% python3 -q
>>> import numpy as np
>>> from numpy import linalg as LA
>>> np.set_printoptions(precision=2, suppress=True, linewidth=140)
>>> tidy = lambda a: np.round(a, 2) + 0
>>> K = np.load("x.npy")
>>> print(K)
[[-1  0]
 [ 0 -3]]
>>> w, evecs = LA.eigh(K)
>>> print(evecs.T @ evecs)
[[1. 0.]
 [0. 1.]]
>>> print(evecs @ np.diag(w) @ evecs.T)
[[-1.  0.]
 [ 0. -3.]]
>>> print((w > 1e-8).sum(), (w < -1e-8).sum())
0 2
>>> print(tidy(LA.eigvalsh(K @ K)))
[1. 9.]
>>> print(np.unique(w.round(6) + 0, return_counts=True)[1])
[1 1]
>>> print(tidy(LA.eigvalsh(K + 3 * np.eye(2))))
[0. 2.]
>>> print(K.T @ K)
[[1 0]
 [0 9]]
>>> print(tidy(LA.pinv(K)))
[[-1.    0.  ]
 [ 0.   -0.33]]
>>> print(K @ K)
[[1 0]
 [0 9]]
>>> print(tidy(LA.det(K)))
3.0
>>> O, evecs = LA.qr(K[:, :1])[0], LA.qr(K[:, 1:])[0]
>>> sv = LA.svd(O.T @ evecs, compute_uv=False)
>>> print(sv)
[0.]
>>> X = np.load("block5.npy")
>>> print(X)
[[3 4]
 [5 6]]
>>> rng = np.random.default_rng(104)
>>> lab = rng.permutation(2)
>>> print(lab)
[0 1]
>>> Y = X[lab][:, lab]
>>> print(np.allclose(Y, X))
True
>>> print(np.trace(Y))
9
>>> u = np.array([2, 0])
>>> print(np.correlate(X[1], X[0], "full"))
[20 39 18]
>>> print(np.polyval(u, X[1]))
[10 12]
>>> vec = np.array([5, 8])
>>> print((X * vec).sum(axis=1))
[47 73]
>>> print(X @ vec)
[47 73]
>>> print(X @ np.ones(2))
[ 7. 11.]
>>> print(X @ (2 * vec))
[ 94 146]
>>> print((X @ vec).argmax())
1
>>> u, g = X[0], X[1]
>>> print(u @ g)
39
>>> pr = (u @ g) / (u @ u) * u
>>> print((g - pr) @ u)
0.0
>>> print(LA.matrix_rank(np.outer(u, g)))
1
>>> print(tidy(g - pr))
[ 0.32 -0.24]
>>> feats = np.load("test8.npy")
>>> print(feats)
[[-13.47  -4.75  -1.15]
 [ -8.3   -3.39  -0.38]
 [ -5.16  -2.58  -0.08]
 [ -4.14  -2.31  -0.02]
 [ -1.26  -1.41  -0.07]
 [ -0.99  -1.27  -0.1 ]
 [ -0.68  -1.08  -0.13]
 [ -0.28  -0.63  -0.14]
 [ -0.03  -0.09  -0.03]
 [ -0.01  -0.04  -0.01]
 [  0.78   2.19   1.17]
 [  2.12   4.68   2.96]
 [  6.13   9.99   7.31]
 [  6.5   10.42   7.68]
 [  7.38  11.42   8.55]
 [ 11.73  16.    12.58]
 [ 17.1   21.17  17.25]]
>>> proj = feats @ LA.solve(feats.T @ feats, feats.T)
>>> print(np.allclose(proj @ proj, proj))
True
>>> print(tidy(np.trace(proj)))
3.0
>>> print(tidy(proj @ feats[:, 0]))
[-13.47  -8.3   -5.16  -4.14  -1.26  -0.99  -0.68  -0.28  -0.03  -0.01   0.78   2.12   6.13   6.5    7.38  11.73  17.1 ]
>>> print(tidy(LA.eigvalsh(proj)))
[0. 0. 0. 0. 0. 0. 0. 0. 0. 0. 0. 0. 0. 0. 1. 1. 1.]
>>> cen = feats - feats.mean(axis=0)
>>> evecs = LA.svd(cen)[2][:2]
>>> Y = cen - cen @ evecs.T @ evecs
>>> print(tidy(np.cov(cen @ evecs.T, rowvar=False)))
[[135.12   0.  ]
 [  0.     4.73]]
>>> print(tidy((cen @ evecs.T).std(axis=0)))
[11.28  2.11]
>>> print(tidy(np.diag(evecs.T @ evecs)))
[0.97 0.54 0.49]
>>> print(tidy(LA.norm(Y) / LA.norm(cen)))
0.04
>>> Z = feats[[9, 12]].astype(float)
>>> for _ in range(5):
...     lab = LA.norm(feats[:, None] - Z, axis=-1).argmin(axis=1)
...     Z = np.array([feats[lab == j].mean(axis=0) for j in range(2)])
... 
>>> print(lab)
[0 0 0 0 0 0 0 0 0 0 0 0 1 1 1 1 1]
>>> print(tidy(Z))
[[-2.62 -0.89  0.17]
 [ 9.77 13.8  10.67]]
>>> u, g = Z[0], Z[1]
>>> print(tidy(u @ u))
7.68
>>> pr = (u @ g) / (u @ u) * u
>>> print(tidy(g - pr))
[-2.53  9.62 11.46]
>>> print(tidy((g - pr) @ u))
0.0
>>> m1 = np.load("run13.npy")
>>> print(tidy(m1))
[[-0.39  0.04  0.31  0.84  0.22]
 [ 0.46 -0.19  0.77  0.04 -0.41]
 [ 0.35  0.27 -0.48  0.48 -0.58]
 [-0.67 -0.37 -0.03 -0.11 -0.64]
 [ 0.28 -0.87 -0.29  0.23  0.19]]
>>> print(tidy(m1 @ m1))
[[-0.22 -0.44 -0.33 -0.21 -0.77]
 [-0.14  0.6  -0.25  0.64 -0.38]
 [-0.66  0.16  0.7  -0.11 -0.17]
 [-0.03  0.63 -0.29 -0.72 -0.03]
 [-0.7  -0.16 -0.5   0.08  0.48]]
>>> print(tidy(np.trace(m1)))
-0.97
>>> print(tidy(np.abs(LA.eigvals(m1)).max()))
1.0
>>> print(tidy(LA.det(m1)))
1.0
>>> print(np.allclose(m1 @ m1.T, m1.T @ m1))
True
>>> print(np.allclose(m1, m1.T))
False
>>> print(tidy(LA.matrix_power(m1, 2)))
[[-0.22 -0.44 -0.33 -0.21 -0.77]
 [-0.14  0.6  -0.25  0.64 -0.38]
 [-0.66  0.16  0.7  -0.11 -0.17]
 [-0.03  0.63 -0.29 -0.72 -0.03]
 [-0.7  -0.16 -0.5   0.08  0.48]]
>>> vec = np.array([-3, 4, 0, -1, -3])
>>> print(tidy(m1.T @ (m1 @ vec)))
[-3.  4.  0. -1. -3.]
>>> print(tidy(np.sort(np.abs(np.degrees(np.angle(LA.eigvals(m1)))))))
[  0.    90.34  90.34 168.42 168.42]
>>> vec = np.array([-1, 1, -3, 0, -2])
>>> h1 = np.maximum(m1 @ vec, 0)
>>> print(tidy(np.maximum(m1 @ (3 * vec), 0)))
[0.   0.   7.61 4.97 0.  ]
>>> print(tidy(m1 * (h1 > 1e-9)[:, None]))
[[ 0.    0.    0.    0.    0.  ]
 [ 0.    0.    0.    0.    0.  ]
 [ 0.35  0.27 -0.48  0.48 -0.58]
 [-0.67 -0.37 -0.03 -0.11 -0.64]
 [ 0.    0.    0.    0.    0.  ]]
>>> print(tidy(np.maximum(m1 @ vec, 0) - np.maximum(-m1 @ vec, 0)))
[-0.95 -2.11  2.54  1.66 -0.67]
>>> print(tidy(m1.T @ h1))
[-0.22  0.06 -1.28  1.04 -2.53]
>>> print(tidy(m1.T @ m1))
[[1. 0. 0. 0. 0.]
 [0. 1. 0. 0. 0.]
 [0. 0. 1. 0. 0.]
 [0. 0. 0. 1. 0.]
 [0. 0. 0. 0. 1.]]
>>> print(tidy(m1 @ m1.T))
[[1. 0. 0. 0. 0.]
 [0. 1. 0. 0. 0.]
 [0. 0. 1. 0. 0.]
 [0. 0. 0. 1. 0.]
 [0. 0. 0. 0. 1.]]
>>> M = np.load("arr.npy")
>>> print(M)
[[5. 4. 4. 0. 0.]
 [4. 5. 4. 0. 0.]
 [4. 4. 5. 0. 0.]
 [0. 0. 0. 5. 4.]
 [0. 0. 0. 4. 5.]]
>>> Y = M + rng.integers(-2, 3, (5, 2)) @ rng.integers(-2, 3, (2, 5))
>>> print(Y)
[[ 5.  1.  7. -4.  1.]
 [ 3.  3.  6. -3.  1.]
 [-1.  3.  6. -3.  2.]
 [ 0.  3. -3.  9.  3.]
 [-5. -1.  1.  1.  7.]]
>>> print(LA.matrix_rank(Y - M, tol=1e-8))
2
>>> print(tidy(LA.svd(Y - M, compute_uv=False)))
[11.53  6.01  0.    0.    0.  ]
>>> print(np.abs(Y).max())
9.0
>>> print(Y.sum(axis=0))
[ 2.  9. 17.  0. 14.]
>>> print(np.unravel_index(np.abs(Y).argmax(), Y.shape))
(np.int64(3), np.int64(3))
>>> print(Y.mean(axis=0))
[0.4 1.8 3.4 0.  2.8]
>>> print(LA.matrix_rank(Y))
5
>>> print(Y - Y[0])
[[  0.   0.   0.   0.   0.]
 [ -2.   2.  -1.   1.   0.]
 [ -6.   2.  -1.   1.   1.]
 [ -5.   2. -10.  13.   2.]
 [-10.  -2.  -6.   5.   6.]]
>>> print(np.diff(Y, axis=0))
[[-2.  2. -1.  1.  0.]
 [-4.  0.  0.  0.  1.]
 [ 1.  0. -9. 12.  1.]
 [-5. -4.  4. -8.  4.]]
>>> vec = np.ones(5)
>>> for _ in range(7):
...     vec = M @ vec
...     vec /= LA.norm(vec)
...     print(round(vec @ M @ vec, 2))
... 
12.03
12.47
12.73
12.86
12.93
12.97
12.98
>>> print(tidy(vec))
[0.58 0.58 0.58 0.04 0.04]
>>> w, evecs = LA.eigh(M)
>>> print(tidy(np.abs(evecs[:, -1])))
[0.58 0.58 0.58 0.   0.  ]
>>> print(tidy(LA.eigvalsh(M + 2 * np.eye(5))))
[ 3.  3.  3. 11. 15.]
>>> print(tidy(LA.eigvalsh(M @ M)))
[  1.   1.   1.  81. 169.]
>>> W0 = np.arange(25).reshape(5, 5) + -2
>>> print(W0)
[[-2 -1  0  1  2]
 [ 3  4  5  6  7]
 [ 8  9 10 11 12]
 [13 14 15 16 17]
 [18 19 20 21 22]]
>>> print(tidy(LA.norm(W0[1] - W0[0])))
11.18
>>> print(tidy(LA.norm(W0, "nuc")))
65.57
>>> print(tidy(LA.norm(W0) ** 2 / LA.norm(W0, 2) ** 2))
1.0
>>> print(tidy(LA.norm(W0, axis=0)))
[23.87 25.59 27.39 29.24 31.14]
>>> left, sv, Vt = LA.svd(W0)
>>> evecs = Vt[:(sv > 1e-8).sum()]
>>> vec = W0[1] + 2 * W0[3] + rng.integers(2) * np.eye(5)[3]
>>> print(vec)
[29. 32. 35. 38. 41.]
>>> print(tidy(np.diag(evecs.T @ evecs)))
[0.6 0.3 0.2 0.3 0.6]
>>> print(LA.matrix_rank(np.vstack([W0, vec])))
2
>>> print(np.allclose(evecs.T @ evecs @ vec, vec))
True
>>> F = np.load("out16.npy")
>>> print(F)
[[ 3  9  9  3  9  9]
 [ 3  3  6  3  3  6]
 [ 9  6  3  9  6  3]
 [-2 -6 -6 -3 -9 -9]
 [-2 -2 -4 -3 -3 -6]
 [-6 -4 -2 -9 -6 -3]]
>>> O, R = LA.qr(F)
>>> print(tidy(np.abs(np.diag(R))))
[11.96  7.99  4.42  2.76  1.84  1.02]
>>> print(np.trace(O @ O.T))
6.0
>>> print(tidy(R))
[[-11.96 -10.87  -8.7  -13.8  -12.54 -10.03]
 [  0.     7.99   9.32   0.     9.22  10.75]
 [  0.     0.     4.42   0.     0.     5.1 ]
 [  0.     0.     0.     2.76   2.51   2.01]
 [  0.     0.     0.     0.     1.84   2.15]
 [  0.     0.     0.     0.     0.    -1.02]]
>>> print(tidy(O))
[[-0.25  0.79 -0.11 -0.17 -0.52 -0.08]
 [-0.25  0.03  0.79 -0.17 -0.02  0.53]
 [-0.75 -0.27 -0.23 -0.5   0.18 -0.15]
 [ 0.17 -0.52  0.08 -0.25 -0.79 -0.11]
 [ 0.17 -0.02 -0.53 -0.25 -0.03  0.79]
 [ 0.5   0.18  0.15 -0.75  0.27 -0.23]]
>>> print(tidy(O.T @ O))
[[1. 0. 0. 0. 0. 0.]
 [0. 1. 0. 0. 0. 0.]
 [0. 0. 1. 0. 0. 0.]
 [0. 0. 0. 1. 0. 0.]
 [0. 0. 0. 0. 1. 0.]
 [0. 0. 0. 0. 0. 1.]]
>>> vec = np.array([-2, -2, -1, -1, -1, 1])
>>> print(6 - LA.matrix_rank(O - np.eye(6), tol=1e-8))
1
>>> print([p for p in range(1, 25) if np.allclose(LA.matrix_power(O, p), np.eye(6))])
[]
>>> print(tidy(LA.norm(vec)), tidy(LA.norm(O @ vec)))
3.46 3.46
>>> J = np.loadtxt("w.csv", delimiter=",")
>>> print(J)
[[0. 1. 1. 1.]
 [1. 0. 1. 1.]
 [1. 1. 0. 1.]
 [1. 1. 1. 0.]]
>>> w, evecs = LA.eigh(J)
>>> print(tidy(evecs.T @ evecs))
[[1. 0. 0. 0.]
 [0. 1. 0. 0.]
 [0. 0. 1. 0.]
 [0. 0. 0. 1.]]
>>> print((w > 1e-8).sum(), (w < -1e-8).sum())
1 3
>>> print(tidy(w.sum()), np.trace(J))
0.0 0.0
>>> print(tidy(np.abs(evecs[:, -1])))
[0.5 0.5 0.5 0.5]
>>> print(tidy(w))
[-1. -1. -1.  3.]
>>> print(np.abs(evecs[:, -1]).round(6).argmax())
0
>>> print(tidy(LA.eigvalsh(J @ J)))
[1. 1. 1. 9.]
>>> print(tidy(evecs.T @ J @ evecs))
[[-1.  0.  0.  0.]
 [ 0. -1.  0.  0.]
 [ 0.  0. -1.  0.]
 [ 0.  0.  0.  3.]]
>>> print(J @ J)
[[3. 2. 2. 2.]
 [2. 3. 2. 2.]
 [2. 2. 3. 2.]
 [2. 2. 2. 3.]]
>>> print(J.sum(axis=0))
[3. 3. 3. 3.]
>>> L = np.diag(J.sum(axis=1)) - J
>>> print(round(LA.det(L[1:, 1:])))
16
>>> print(tidy(LA.eigvalsh(L)))
[0. 4. 4. 4.]
